In [1]: import numpy as np

In [2]: np.set_printoptions(precision=1, suppress=True, linewidth=200, legacy="1.25")

In [3]: rd = lambda a: np.round(a, 1) + 0

In [4]: mat = np.load("test13.npy")

In [5]: mat
Out[5]: 
array([[ 4,  4,  4,  4,  4,  4],
       [ 4,  8,  8,  8,  8,  8],
       [ 4,  8, 12, 12, 12, 12],
       [ 4,  8, 12, 16, 16, 16],
       [ 4,  8, 12, 16, 20, 20],
       [ 4,  8, 12, 16, 20, 24]])

In [6]: # symmetric, so the eigenvalues are real

In [7]: x0 = np.ones(6)

In [8]: for _ in range(4):
   ...:     x0 = mat @ x0
   ...:     x0 /= np.linalg.norm(x0)
   ...:     print(round(x0 @ mat @ x0, 1))
   ...: 
68.7
68.8
68.8
68.8

In [9]: rd(x0)
Out[9]: array([0.1, 0.3, 0.4, 0.5, 0.5, 0.6])

In [10]: W0 = np.loadtxt("block18.csv", delimiter=",")

In [11]: rd(W0)
Out[11]: 
array([[  5.1, -13.5,  -7.9,   8.9,   7.1],
       [ -2.3, -15.6,  -6.9,  -5.8,   8.4],
       [  8.5,  -5.7,  -5. ,  16.2,   2.8],
       [ -3.6, -14.7,  -6.1,  -8.2,   8. ],
       [  8.8,  -3.9,  -4.3,  16.9,   1.8],
       [  2.5, -15.6,  -8.2,   3.7,   8.3],
       [  2. ,  15.7,   7.1,   5.1,  -8.5],
       [  6.9, -10.6,  -7. ,  12.7,   5.4],
       [  7.8,  -8.5,  -6.2,  14.6,   4.2],
       [ -0.3, -16.2,  -7.7,  -1.9,   8.7],
       [  9. ,  -1.8,  -3.3,  17.4,   0.7]])

In [12]: Uu, sigma, Vt = np.linalg.svd(W0)

In [13]: V = Vt[:(sigma > 1e-8).sum()]

In [14]: rng = np.random.default_rng(14564)

In [15]: x0 = W0[10] + 3 * W0[8] + rng.integers(2) * np.eye(5)[3]

In [16]: print(rd(x0))
[ 32.4 -27.2 -21.8  61.1  13.4]

In [17]: np.allclose(V.T @ V @ x0, x0)
Out[17]: True

In [18]: rd(V.T @ V)
Out[18]: 
array([[ 0.2,  0. , -0.1,  0.4,  0. ],
       [ 0. ,  0.7,  0.3,  0. , -0.4],
       [-0.1,  0.3,  0.2, -0.1, -0.2],
       [ 0.4,  0. , -0.1,  0.8,  0. ],
       [ 0. , -0.4, -0.2,  0. ,  0.2]])

In [19]: rd(np.linalg.norm(x0 - V.T @ V @ x0))
Out[19]: 0.0
